$ python -q
>>> import numpy as np
>>> np.set_printoptions(suppress=True, linewidth=200)
>>> rd = lambda a: np.round(a, 2) + 0
>>> A = np.load("out1.npy")
>>> print(rd(A))
[[0.13 0.11 0.02 0.04 0.02 0.04 0.18 0.13 0.   0.13 0.   0.18]
 [0.08 0.02 0.03 0.12 0.12 0.11 0.06 0.03 0.09 0.09 0.14 0.09]
 [0.12 0.15 0.19 0.08 0.04 0.12 0.1  0.06 0.   0.02 0.08 0.06]
 [0.13 0.06 0.03 0.11 0.15 0.08 0.15 0.06 0.02 0.08 0.05 0.08]
 [0.15 0.05 0.1  0.07 0.11 0.02 0.15 0.08 0.   0.1  0.03 0.15]
 [0.17 0.02 0.19 0.06 0.04 0.1  0.02 0.17 0.08 0.04 0.06 0.04]
 [0.04 0.07 0.12 0.09 0.03 0.13 0.06 0.01 0.13 0.1  0.13 0.09]
 [0.1  0.08 0.1  0.06 0.11 0.02 0.15 0.06 0.02 0.11 0.08 0.11]
 [0.08 0.05 0.05 0.12 0.12 0.07 0.03 0.08 0.05 0.15 0.15 0.05]
 [0.08 0.12 0.09 0.02 0.12 0.09 0.03 0.09 0.05 0.09 0.14 0.06]
 [0.   0.13 0.07 0.11 0.13 0.09 0.04 0.06 0.1  0.09 0.11 0.07]
 [0.08 0.02 0.07 0.12 0.07 0.   0.12 0.12 0.15 0.07 0.05 0.14]]
>>> # rows sum to 1
>>> print(rd(np.linalg.matrix_power(A, 100)))
[[0.1  0.08 0.09 0.08 0.09 0.07 0.09 0.08 0.06 0.09 0.08 0.1 ]
 [0.1  0.08 0.09 0.08 0.09 0.07 0.09 0.08 0.06 0.09 0.08 0.1 ]
 [0.1  0.08 0.09 0.08 0.09 0.07 0.09 0.08 0.06 0.09 0.08 0.1 ]
 [0.1  0.08 0.09 0.08 0.09 0.07 0.09 0.08 0.06 0.09 0.08 0.1 ]
 [0.1  0.08 0.09 0.08 0.09 0.07 0.09 0.08 0.06 0.09 0.08 0.1 ]
 [0.1  0.08 0.09 0.08 0.09 0.07 0.09 0.08 0.06 0.09 0.08 0.1 ]
 [0.1  0.08 0.09 0.08 0.09 0.07 0.09 0.08 0.06 0.09 0.08 0.1 ]
 [0.1  0.08 0.09 0.08 0.09 0.07 0.09 0.08 0.06 0.09 0.08 0.1 ]
 [0.1  0.08 0.09 0.08 0.09 0.07 0.09 0.08 0.06 0.09 0.08 0.1 ]
 [0.1  0.08 0.09 0.08 0.09 0.07 0.09 0.08 0.06 0.09 0.08 0.1 ]
 [0.1  0.08 0.09 0.08 0.09 0.07 0.09 0.08 0.06 0.09 0.08 0.1 ]
 [0.1  0.08 0.09 0.08 0.09 0.07 0.09 0.08 0.06 0.09 0.08 0.1 ]]
>>> p = np.eye(12)[10]
>>> for _ in range(5):
...     p = p @ A
...     print(p.round(2))
... 
[0.   0.13 0.07 0.11 0.13 0.09 0.04 0.06 0.1  0.09 0.11 0.07]
[0.09 0.07 0.09 0.09 0.1  0.07 0.08 0.08 0.06 0.09 0.09 0.09]
[0.1  0.08 0.09 0.08 0.09 0.07 0.09 0.08 0.06 0.09 0.08 0.1 ]
[0.1  0.08 0.09 0.08 0.09 0.07 0.09 0.08 0.06 0.09 0.08 0.1 ]
[0.1  0.08 0.09 0.08 0.09 0.07 0.09 0.08 0.06 0.09 0.08 0.1 ]
